$ ipython --no-banner

In [1]: import numpy as np

In [2]: np.set_printoptions(precision=2, suppress=True, linewidth=140, legacy="1.25")

In [3]: F = np.load("sample5.npy")

In [4]: print(F)
[[1 0 0 0 0 0 0 0 0 0 0]
 [4 1 0 0 0 0 0 0 0 0 0]
 [5 5 1 0 0 0 0 0 0 0 0]
 [5 4 5 1 0 0 0 0 0 0 0]
 [5 2 2 3 1 0 0 0 0 0 0]
 [2 1 1 4 0 1 0 0 0 0 0]
 [4 1 4 1 4 4 1 0 0 0 0]
 [5 0 2 5 5 1 1 1 0 0 0]
 [3 2 0 3 5 0 3 5 1 0 0]
 [4 0 3 1 5 1 5 0 2 1 0]
 [2 1 4 1 0 4 1 3 2 0 1]]

In [5]: w1 = np.array([[9, -6, -5, 7, -4, 5],
   ...:     [-5, 9, 3, 6, -1, 2],
   ...:     [2, -8, -4, -5, 8, 5],
   ...:     [-8, -4, 6, 8, -2, -7],
   ...:     [-8, -8, 0, 1, -6, 2],
   ...:     [9, -6, -5, 2, 4, 7],
   ...:     [-2, 7, 9, -4, -1, 9],
   ...:     [-1, -5, -6, -5, 9, 7],
   ...:     [-4, 3, -6, -2, -8, -6],
   ...:     [-9, -2, 7, -3, -8, 1],
   ...:     [-5, 0, -3, 0, -6, -7]])

In [6]: beta = np.array([1, 3, 0, 1, 2, 0])

In [7]: act = np.maximum(F @ w1 + beta, 0)

In [8]: print(np.linalg.matrix_rank(act))
6

In [9]: print(act)
[[10  0  0  8  0  5]
 [32  0  0 35  0 22]
 [23 10  0 61  0 40]
 [28  0  0 43 16 51]
 [ 8  0  0 63  0 20]
 [ 0  0  8 50  0  0]
 [34  0  0 31  6 80]
 [ 0  0  0 64  0 33]
 [ 0  0  0 24  0 64]
 [ 0  0  9  2  0 79]
 [32  0  0  0 43 64]]

In [10]: W2 = np.array([[-1, -2], [0, -3], [-2, -2], [3, -1], [1, 0], [1, -1]])

In [11]: print(w1 @ W2)
[[ 23  -2]
 [ 18 -31]
 [  4  28]
 [ 11  15]
 [  7  37]
 [ 18   1]
 [-20 -40]
 [ 14  27]
 [ -4  19]
 [-21  12]
 [ -2  23]]

In [12]: print((act @ W2).round(6).argmax(axis=1))
[0 0 0 0 0 0 0 0 0 0 0]

In [13]: f, r1 = F[0], F[9]

In [14]: print(f @ r1)
4

In [15]: p = (f @ r1) / (f @ f) * f

In [16]: print(np.linalg.matrix_rank(np.outer(f, r1)))
1

In [17]: print(np.outer(f, r1))
[[4 0 3 1 5 1 5 0 2 1 0]
 [0 0 0 0 0 0 0 0 0 0 0]
 [0 0 0 0 0 0 0 0 0 0 0]
 [0 0 0 0 0 0 0 0 0 0 0]
 [0 0 0 0 0 0 0 0 0 0 0]
 [0 0 0 0 0 0 0 0 0 0 0]
 [0 0 0 0 0 0 0 0 0 0 0]
 [0 0 0 0 0 0 0 0 0 0 0]
 [0 0 0 0 0 0 0 0 0 0 0]
 [0 0 0 0 0 0 0 0 0 0 0]
 [0 0 0 0 0 0 0 0 0 0 0]]

In [18]: out = np.array([[9, 6, 5],
    ...:     [2, 6, 0],
    ...:     [5, 3, 8],
    ...:     [6, 0, 9],
    ...:     [2, 4, 2],
    ...:     [0, 1, 7],
    ...:     [0, 6, 1],
    ...:     [1, 9, 8],
    ...:     [4, 0, 4],
    ...:     [9, 3, 5],
    ...:     [6, 7, 0]])

In [19]: print(np.einsum("ik,kj->ji", F, out))
[[  9  38  60  84  79  49  72  96  68  84  63]
 [  6  30  63  69  52  22  68  72 113  87  74]
 [  5  20  33  74  70  61  98 112  99  88 112]]

In [20]: print(out.T @ F.T)
[[  9  38  60  84  79  49  72  96  68  84  63]
 [  6  30  63  69  52  22  68  72 113  87  74]
 [  5  20  33  74  70  61  98 112  99  88 112]]

In [21]: m1 = np.array([[7, 0, 10, 6, 3, 3],
    ...:     [9, 0, 14, 2, 5, -3],
    ...:     [1, 2, 3, 9, 6, 1],
    ...:     [6, 0, 10, -2, 4, -6]])

In [22]: Uu, sigma, Vt = np.linalg.svd(m1)

In [23]: vecs = Vt[:(sigma > 1e-8).sum()]

In [24]: rng = np.random.default_rng(921809)

In [25]: x0 = m1[3] + 3 * m1[2] + rng.integers(2) * np.eye(6)[1]

In [26]: print(x0)
[ 9.  7. 19. 25. 22. -3.]

In [27]: print(np.diag(vecs.T @ vecs))
[0.36 0.07 0.66 0.73 0.49 0.7 ]

In [28]: print(np.linalg.matrix_rank(np.vstack([m1, x0])))
4

In [29]: Uu, sigma, Vt = np.linalg.svd(m1)

In [30]: print(np.argmax(sigma[:-1] / (sigma[1:] + 1e-6)) + 1)
3

In [31]: out = Uu[:, :3] @ np.diag(sigma[:3]) @ Vt[:3]

In [32]: print(round(np.linalg.norm(m1 - out, 2), 2), round(float(sigma[3]), 2))
0.0 0.0

In [33]: print(np.linalg.matrix_rank(out))
3

In [34]: out = m1[0, 0] * m1[1:] - np.outer(m1[1:, 0], m1[0])

In [35]: print(out)
[[  0   0   8 -40   8 -48]
 [  0  14  11  57  39   4]
 [  0   0  10 -50  10 -60]]

In [36]: print(np.linalg.matrix_rank(out), np.linalg.matrix_rank(m1))
2 3

In [37]: Uu, sigma, Vt = np.linalg.svd(out, full_matrices=False)

In [38]: print(np.abs(Uu[:, 0]).round(6).argmax())
2

In [39]: print(np.allclose(Uu * sigma @ Vt, out))
True

In [40]: print((sigma > 1e-8).sum())
2

In [41]: print(np.round(Vt @ Vt.T, 2) + 0)
[[1. 0. 0.]
 [0. 1. 0.]
 [0. 0. 1.]]

In [42]: print(Uu.shape, sigma.shape, Vt.shape)
(3, 3) (3,) (3, 6)

In [43]: print(np.round(Uu.T @ Uu, 2) + 0)
[[1. 0. 0.]
 [0. 1. 0.]
 [0. 0. 1.]]

In [44]: print(np.round(sigma / sigma[0], 2) + 0)
[1.   0.54 0.  ]

In [45]: print(np.round(Uu.T @ out @ Vt.T, 2) + 0)
[[109.27   0.     0.  ]
 [  0.    59.11   0.  ]
 [  0.     0.     0.  ]]

In [46]: print(sigma.round(2) + 0)
[109.27  59.11   0.  ]

In [47]: J = np.loadtxt("case13.csv", delimiter=",")

In [48]: print(J)
[[0. 0. 5. 3. 1. 5. 4. 0. 5.]
 [0. 0. 0. 0. 0. 0. 0. 0. 0.]
 [5. 0. 0. 0. 0. 0. 0. 0. 0.]
 [3. 0. 0. 0. 0. 0. 0. 0. 0.]
 [1. 0. 0. 0. 0. 0. 0. 0. 0.]
 [5. 0. 0. 0. 0. 0. 0. 0. 0.]
 [4. 0. 0. 0. 0. 0. 0. 0. 0.]
 [0. 0. 0. 0. 0. 0. 0. 0. 0.]
 [5. 0. 0. 0. 0. 0. 0. 0. 0.]]

In [49]: lab = rng.permutation(9)

In [50]: print(lab)
[4 5 2 0 6 3 8 7 1]

In [51]: out = J[lab][:, lab]

In [52]: print(np.round(np.sort(np.abs(np.linalg.eigvals(out))), 2) + 0)
[ 0.    0.    0.    0.    0.    0.    0.   10.05 10.05]

In [53]: print(out)
[[0. 0. 0. 1. 0. 0. 0. 0. 0.]
 [0. 0. 0. 5. 0. 0. 0. 0. 0.]
 [0. 0. 0. 5. 0. 0. 0. 0. 0.]
 [1. 5. 5. 0. 4. 3. 5. 0. 0.]
 [0. 0. 0. 4. 0. 0. 0. 0. 0.]
 [0. 0. 0. 3. 0. 0. 0. 0. 0.]
 [0. 0. 0. 5. 0. 0. 0. 0. 0.]
 [0. 0. 0. 0. 0. 0. 0. 0. 0.]
 [0. 0. 0. 0. 0. 0. 0. 0. 0.]]

In [54]: X = np.array([[1, -1, -1, 1, -1, 1, 1, -1],
    ...:     [1, -1, 1, -1, -1, 1, -1, 1],
    ...:     [1, 1, -1, -1, 1, 1, -1, -1],
    ...:     [1, -1, -1, 1, 1, -1, -1, 1],
    ...:     [1, -1, 1, -1, 1, -1, 1, -1],
    ...:     [1, 1, 1, 1, 1, 1, 1, 1],
    ...:     [1, 1, -1, -1, -1, -1, 1, 1]])

In [55]: print(X)
[[ 1 -1 -1  1 -1  1  1 -1]
 [ 1 -1  1 -1 -1  1 -1  1]
 [ 1  1 -1 -1  1  1 -1 -1]
 [ 1 -1 -1  1  1 -1 -1  1]
 [ 1 -1  1 -1  1 -1  1 -1]
 [ 1  1  1  1  1  1  1  1]
 [ 1  1 -1 -1 -1 -1  1  1]]

In [56]: print(X.shape)
(7, 8)

In [57]: print(np.count_nonzero(X))
56

In [58]: print(np.diff(X, axis=0))
[[ 0  0  2 -2  0  0 -2  2]
 [ 0  2 -2  0  2  0  0 -2]
 [ 0 -2  0  2  0 -2  0  2]
 [ 0  0  2 -2  0  0  2 -2]
 [ 0  2  0  2  0  2  0  2]
 [ 0  0 -2 -2 -2 -2  0  0]]

In [59]: print(np.linalg.matrix_rank(X))
7

In [60]: print(X.mean(axis=0))
[ 1.   -0.14 -0.14 -0.14  0.14  0.14  0.14  0.14]

In [61]: print(X.sum(axis=0))
[ 7 -1 -1 -1  1  1  1  1]

In [62]: print(np.round(np.linalg.norm(X), 2))
7.48

In [63]: out = X / np.linalg.norm(X, axis=1, keepdims=True)

In [64]: cov = out @ out.T

In [65]: print((cov - 2 * np.eye(7)).round(6).argmax(axis=1))
[1 0 0 0 0 0 0]

In [66]: print(X.reshape(-1, 2))
[[ 1 -1]
 [-1  1]
 [-1  1]
 [ 1 -1]
 [ 1 -1]
 [ 1 -1]
 [-1  1]
 [-1  1]
 [ 1  1]
 [-1 -1]
 [ 1  1]
 [-1 -1]
 [ 1 -1]
 [-1  1]
 [ 1 -1]
 [-1  1]
 [ 1 -1]
 [ 1 -1]
 [ 1 -1]
 [ 1 -1]
 [ 1  1]
 [ 1  1]
 [ 1  1]
 [ 1  1]
 [ 1  1]
 [-1 -1]
 [-1 -1]
 [ 1  1]]

In [67]: blk = X.reshape(7, 2, -1)

In [68]: print(np.swapaxes(blk, 1, 2)[2])
[[ 1  1]
 [ 1  1]
 [-1 -1]
 [-1 -1]]

In [69]: print(blk.transpose(1, 0, 2))
[[[ 1 -1 -1  1]
  [ 1 -1  1 -1]
  [ 1  1 -1 -1]
  [ 1 -1 -1  1]
  [ 1 -1  1 -1]
  [ 1  1  1  1]
  [ 1  1 -1 -1]]

 [[-1  1  1 -1]
  [-1  1 -1  1]
  [ 1  1 -1 -1]
  [ 1 -1 -1  1]
  [ 1 -1  1 -1]
  [ 1  1  1  1]
  [-1 -1  1  1]]]

In [70]: print(blk.sum(axis=1))
[[ 0  0  0  0]
 [ 0  0  0  0]
 [ 2  2 -2 -2]
 [ 2 -2 -2  2]
 [ 2 -2  2 -2]
 [ 2  2  2  2]
 [ 0  0  0  0]]

In [71]: blk = np.stack([X, -2 * X, X[::-1]])

In [72]: print(np.linalg.norm(blk, axis=(1, 2)))
[ 7.48 14.97  7.48]

In [73]: print(np.linalg.matrix_rank(blk))
[7 7 7]

In [74]: print((blk @ X.T).shape)
(3, 7, 7)

In [75]: print(np.linalg.matrix_rank(blk.reshape(3, -1)))
2

In [76]: cov = X.T @ X

In [77]: print(np.round(np.linalg.eigvalsh(cov)[::-1], 2) + 0)
[8. 8. 8. 8. 8. 8. 8. 0.]

In [78]: print(np.linalg.svd(X, compute_uv=False) ** 2)
[8. 8. 8. 8. 8. 8. 8.]

In [79]: A = np.array([[0.6, -0.9, -0.8, 1.8],
    ...:     [1.2, -1.3, 1.1, -1.9],
    ...:     [-1.4, 0.3, -0.6, 0.8],
    ...:     [-0.9, -2.0, -0.7, 0.0]])

In [80]: print(A)
[[ 0.6 -0.9 -0.8  1.8]
 [ 1.2 -1.3  1.1 -1.9]
 [-1.4  0.3 -0.6  0.8]
 [-0.9 -2.  -0.7  0. ]]

In [81]: lab = rng.permutation(4)

In [82]: out = A[:, lab] * rng.choice([-1, 1], 4)

In [83]: print(out)
[[ 1.8 -0.9 -0.8 -0.6]
 [-1.9 -1.3  1.1 -1.2]
 [ 0.8  0.3 -0.6  1.4]
 [ 0.  -2.  -0.7  0.9]]

In [84]: Uu, _, Vt = np.linalg.svd(A.T @ out)

In [85]: print(lab)
[3 1 2 0]

In [86]: print(np.round(np.linalg.lstsq(A, out)[0], 2) + 0)
[[ 0.  0.  0. -1.]
 [ 0.  1.  0.  0.]
 [ 0.  0.  1.  0.]
 [ 1.  0.  0.  0.]]

In [87]: print(np.round(Uu @ Vt, 2) + 0)
[[ 0.  0.  0. -1.]
 [ 0.  1.  0.  0.]
 [ 0.  0.  1.  0.]
 [ 1.  0.  0.  0.]]

In [88]: Q, Rm = np.linalg.qr(A)

In [89]: print(np.trace(Q @ Q.T))
4.0

In [90]: print(Q.shape, Rm.shape)
(4, 4) (4, 4)

In [91]: print(np.round(abs(Rm[0, 0]), 2), round(float(np.linalg.norm(A[:, 0])), 2))
2.14 2.14

In [92]: print(round(float(np.linalg.det(A[::-1])), 2))
-2.43

In [93]: print(round(float(np.linalg.eigvals(A).sum().real), 2))
-1.3

In [94]: print(round(np.linalg.det(A.T), 2))
-2.43

In [95]: print(np.round(np.einsum("ij,ji->", A, A), 2))
6.39

In [96]: print(np.kron(np.eye(2, dtype=int), A))
[[ 0.6 -0.9 -0.8  1.8  0.  -0.  -0.   0. ]
 [ 1.2 -1.3  1.1 -1.9  0.  -0.   0.  -0. ]
 [-1.4  0.3 -0.6  0.8 -0.   0.  -0.   0. ]
 [-0.9 -2.  -0.7  0.  -0.  -0.  -0.   0. ]
 [ 0.  -0.  -0.   0.   0.6 -0.9 -0.8  1.8]
 [ 0.  -0.   0.  -0.   1.2 -1.3  1.1 -1.9]
 [-0.   0.  -0.   0.  -1.4  0.3 -0.6  0.8]
 [-0.  -0.  -0.   0.  -0.9 -2.  -0.7  0. ]]

In [97]: K = np.array([[-6.14, 3.01, 2.9, 0.0, -2.91, 5.97, 3.11, -5.96, -5.99],
    ...:     [-10.01, 4.82, 5.01, 0.08, -4.8, 10.01, 5.06, -9.95, -9.9],
    ...:     [-6.02, 3.13, 2.98, 0.07, -3.04, 5.96, 3.03, -6.02, -6.01],
    ...:     [-5.81, 2.99, 2.99, -0.07, -2.92, 5.82, 2.97, -5.98, -5.87],
    ...:     [7.83, -3.86, -4.04, -0.12, 4.03, -7.97, -3.98, 8.08, 7.93],
    ...:     [4.03, -1.79, -2.2, -0.01, 1.85, -3.9, -1.84, 3.95, 4.13]])

In [98]: Uu, sigma, Vt = np.linalg.svd(K)

In [99]: print(np.argmax(sigma[:-1] / (sigma[1:] + 1e-6)) + 1)
1

In [100]: print(sigma)
[37.74  0.41  0.32  0.23  0.14  0.07]

In [101]: out = Uu[:, :1] @ np.diag(sigma[:1]) @ Vt[:1]

In [102]: print(round(np.abs(K - out).max(), 2))
0.2

In [103]: print(round(float(np.linalg.norm(K - out, 2)), 2), round(float(sigma[1]), 2))
0.41 0.41

In [104]: f = np.array([6, 5])

In [105]: print(np.cross(K[1, :3], K[4, :3]))
[-0.13 -1.21  0.9 ]

In [106]: data = np.load("test2.npy")

In [107]: print(data)
[[  6.     4.02   2.01  10.06   1.55  -6.    -5.94]
 [  6.     4.04   2.02  10.65   1.86  -6.    -5.35]
 [  6.     4.6    2.3   13.31   3.76  -6.    -2.69]
 [  6.     6.66   3.33  10.59   4.45  -6.    -5.41]
 [  6.     3.65   1.83   8.58   0.44  -6.    -7.42]
 [  6.     1.81   0.9   14.76   1.69  -6.    -1.24]
 [  6.     2.83   1.42   6.01  -1.66  -6.    -9.99]
 [  6.     2.8    1.4    8.55  -0.43  -6.    -7.45]
 [  6.     2.49   1.24  12.18   1.08  -6.    -3.82]
 [  6.     6.28   3.14   9.5    3.53  -6.    -6.5 ]
 [  6.     2.71   1.35   4.39  -2.6   -6.   -11.61]
 [  6.     6.13   3.07  12.95   5.11  -6.    -3.05]
 [  6.     6.01   3.    10.84   3.93  -6.    -5.16]
 [  6.     2.64   1.32   9.85   0.06  -6.    -6.15]
 [  6.     2.3    1.15   8.25  -1.08  -6.    -7.75]
 [  6.     5.28   2.64   6.66   1.11  -6.    -9.34]
 [  6.     5.84   2.92   9.4    3.04  -6.    -6.6 ]
 [  6.     0.32   0.16   9.72  -2.32  -6.    -6.28]
 [  6.     4.5    2.25   6.3    0.15  -6.    -9.7 ]
 [  6.     3.46   1.73  11.81   1.86  -6.    -4.19]
 [  6.     4.02   2.01   7.83   0.44  -6.    -8.17]
 [  6.     5.09   2.54  10.85   3.01  -6.    -5.15]
 [  6.     4.94   2.47   8.66   1.77  -6.    -7.34]
 [  6.     5.06   2.53   7.87   1.5   -6.    -8.13]
 [  6.     6.73   3.37   7.13   2.8   -6.    -8.87]
 [  6.     4.48   2.24  10.63   2.3   -6.    -5.37]]

In [108]: Uu, sigma, Vt = np.linalg.svd(data)

In [109]: print(np.argmax(sigma[:-1] / (sigma[1:] + 1e-6)) + 1)
5

In [110]: out = Uu[:, :5] @ np.diag(sigma[:5]) @ Vt[:5]

In [111]: print(np.round(np.linalg.norm(data - out, 2), 2), round(sigma[5], 2))
0.0 0.0

In [112]: print(round(float(np.abs(data - out).max()), 2))
0.0

In [113]: print(round(np.linalg.norm(data - out) / np.linalg.norm(data), 2))
0.0

In [114]: rk = np.linalg.matrix_rank(data)

In [115]: print(rk)
5

In [116]: null = np.linalg.svd(data)[2][rk:].T

In [117]: print(np.round(null @ null.T, 2) + 0)
[[ 0.82  0.    0.   -0.24  0.    0.18  0.24]
 [ 0.    0.    0.    0.    0.    0.    0.  ]
 [ 0.    0.    0.    0.    0.    0.    0.  ]
 [-0.24  0.    0.    0.18  0.    0.24 -0.18]
 [ 0.    0.    0.    0.    0.    0.    0.  ]
 [ 0.18  0.    0.    0.24  0.    0.82 -0.24]
 [ 0.24  0.    0.   -0.18  0.   -0.24  0.18]]

In [118]: print(np.allclose(data @ null, 0))
True
